$ ipython --no-banner

In [1]: import numpy as np

In [2]: from numpy import linalg as LA

In [3]: np.set_printoptions(precision=2, suppress=True, linewidth=140, legacy="1.25")

In [4]: rd = lambda a: np.round(a, 2) + 0

In [5]: mat = np.loadtxt("w.csv", delimiter=",")

In [6]: rd(mat)
Out[6]: 
array([[-3.33, -0.49, -1.52,  0.78,  0.1 ,  1.32],
       [ 0.95, -0.64, -0.35,  1.91,  3.28,  0.38],
       [-0.16,  2.05, -1.22, -2.63,  1.8 ,  0.36],
       [-0.48, -2.26,  2.07, -1.91,  0.87,  1.4 ],
       [ 1.9 , -1.28, -2.32, -0.45, -1.02,  2.02],
       [ 0.32,  2.1 ,  1.55,  0.99, -0.42,  2.82]])

In [7]: Q, evecs = LA.qr(mat[:, :1])[0], LA.qr(mat[:, 1:])[0]

In [8]: s = LA.svd(Q.T @ evecs, compute_uv=False)

In [9]: rd(LA.norm(Q @ Q.T - evecs @ evecs.T, 2))
Out[9]: 1.0

In [10]: rd(s)
Out[10]: array([0.])

In [11]: A = np.load("block3.npy")

In [12]: A
Out[12]: 
array([[ 190,  -53,  -53,   -6,   66, -169],
       [ -53,  151,  -70,  -18,   13,  155],
       [ -53,  -70,  198,  -26,   85,  -55],
       [  -6,  -18,  -26,   69,  -70,   19],
       [  66,   13,   85,  -70,  326, -119],
       [-169,  155,  -55,   19, -119,  263]])

In [13]: left, s, vt = LA.svd(A)

In [14]: rd(s)
Out[14]: array([563.22, 309.82, 241.17,  51.32,  31.32,   0.14])

In [15]: A2 = left[:, :5] @ np.diag(s[:5]) @ vt[:5]

In [16]: rd(np.abs(A - A2).max())
Out[16]: 0.06

In [17]: LA.matrix_rank(A, rtol=0.05)
Out[17]: 5

In [18]: LA.matrix_rank(A2)
Out[18]: 5

In [19]: left, s, vt = LA.svd(A, full_matrices=False)

In [20]: rd(left.T @ A @ vt.T)
Out[20]: 
array([[563.22,   0.  ,   0.  ,   0.  ,   0.  ,   0.  ],
       [  0.  , 309.82,   0.  ,   0.  ,   0.  ,   0.  ],
       [  0.  ,   0.  , 241.17,   0.  ,   0.  ,   0.  ],
       [  0.  ,   0.  ,   0.  ,  51.32,   0.  ,   0.  ],
       [  0.  ,   0.  ,   0.  ,   0.  ,  31.32,   0.  ],
       [  0.  ,   0.  ,   0.  ,   0.  ,   0.  ,   0.14]])

In [21]: rd(s / s[0])
Out[21]: array([1.  , 0.55, 0.43, 0.09, 0.06, 0.  ])

In [22]: rd(np.cumsum(s ** 2) / np.sum(s ** 2))
Out[22]: array([0.67, 0.87, 0.99, 1.  , 1.  , 1.  ])

In [23]: left.shape, s.shape, vt.shape
Out[23]: ((6, 6), (6,), (6, 6))

In [24]: A2 = np.array([[-6, -9, -4, 3],
    ...:     [8, -4, -7, 6],
    ...:     [-3, 3, -6, -2],
    ...:     [-5, -3, 0, 7],
    ...:     [2, 4, 9, 4],
    ...:     [-1, -2, -3, -2]])

In [25]: cent = np.array([[-2, 1, 2, 0, 1],
    ...:     [1, -2, -1, 0, -2],
    ...:     [2, 1, 2, -1, -1],
    ...:     [-2, 1, 1, 0, 0]])

In [26]: W0 = A2 @ cent

In [27]: W0
Out[27]: 
array([[-11,  11,  -8,   4,  16],
       [-46,  15,  12,   7,  23],
       [  1, -17, -23,   6,  -3],
       [ -7,   8,   0,   0,   1],
       [ 10,   7,  22,  -9, -15],
       [ -2,  -2,  -8,   3,   6]])

In [28]: # rank 4

In [29]: left, s, vt = LA.svd(W0)

In [30]: rd(s)
Out[30]: array([60.85, 41.32, 14.9 ,  6.57,  0.  ])

In [31]: np.argmax(s[:-1] / (s[1:] + 1e-6)) + 1
Out[31]: 4

In [32]: A2 = left[:, :4] @ np.diag(s[:4]) @ vt[:4]

In [33]: LA.matrix_rank(A2)
Out[33]: 4

In [34]: rd(LA.norm(W0 - A2) / LA.norm(W0))
Out[34]: 0.0

In [35]: LA.matrix_rank(W0, rtol=0.05)
Out[35]: 4

In [36]: blk = np.stack([W0, 4 * W0, W0[::-1]])

In [37]: LA.matrix_rank(blk.reshape(3, -1))
Out[37]: 2

In [38]: blk.shape
Out[38]: (3, 6, 5)

In [39]: blk.sum(axis=0)
Out[39]: 
array([[ -57,   53,  -48,   23,   86],
       [-220,   82,   82,   26,  100],
       [  -2,  -77, -115,   30,  -14],
       [ -34,   23,  -23,    6,    2],
       [   4,   50,  122,  -38,  -52],
       [ -21,    1,  -48,   19,   46]])

In [40]: rd(LA.norm(blk, axis=(1, 2)))
Out[40]: array([ 75.33, 301.33,  75.33])

In [41]: print(np.einsum("bij,cij->bc", blk, blk))
[[ 5675 22700  -946]
 [22700 90800 -3784]
 [ -946 -3784  5675]]

In [42]: (blk @ W0.T).shape
Out[42]: (3, 6, 6)

In [43]: A2 = np.array([[2, 0, 2], [0, 1, 0], [1, 0, 2], [2, 0, 0], [1, 2, 1]])

In [44]: np.einsum("ik,kj->ji", W0, A2)
Out[44]: 
array([[ -6, -43, -12, -13,   9,   0],
       [ 43,  61, -23,  10, -23,  10],
       [-22, -45, -47, -13,  49, -14]])

In [45]: LA.matrix_rank(W0 @ A2)
Out[45]: 3

In [46]: np.vstack([W0, A2.T]).shape
Out[46]: (9, 5)

In [47]: np.einsum("ik,kj->ij", W0, A2)
Out[47]: 
array([[ -6,  43, -22],
       [-43,  61, -45],
       [-12, -23, -47],
       [-13,  10, -13],
       [  9, -23,  49],
       [  0,  10, -14]])

In [48]: A2 = W0 / np.sqrt((W0 ** 2).mean(axis=1, keepdims=True))

In [49]: rd(A2[0])
Out[49]: array([-1.02,  1.02, -0.74,  0.37,  1.49])

In [50]: LA.matrix_rank(A2) == LA.matrix_rank(W0)
Out[50]: True
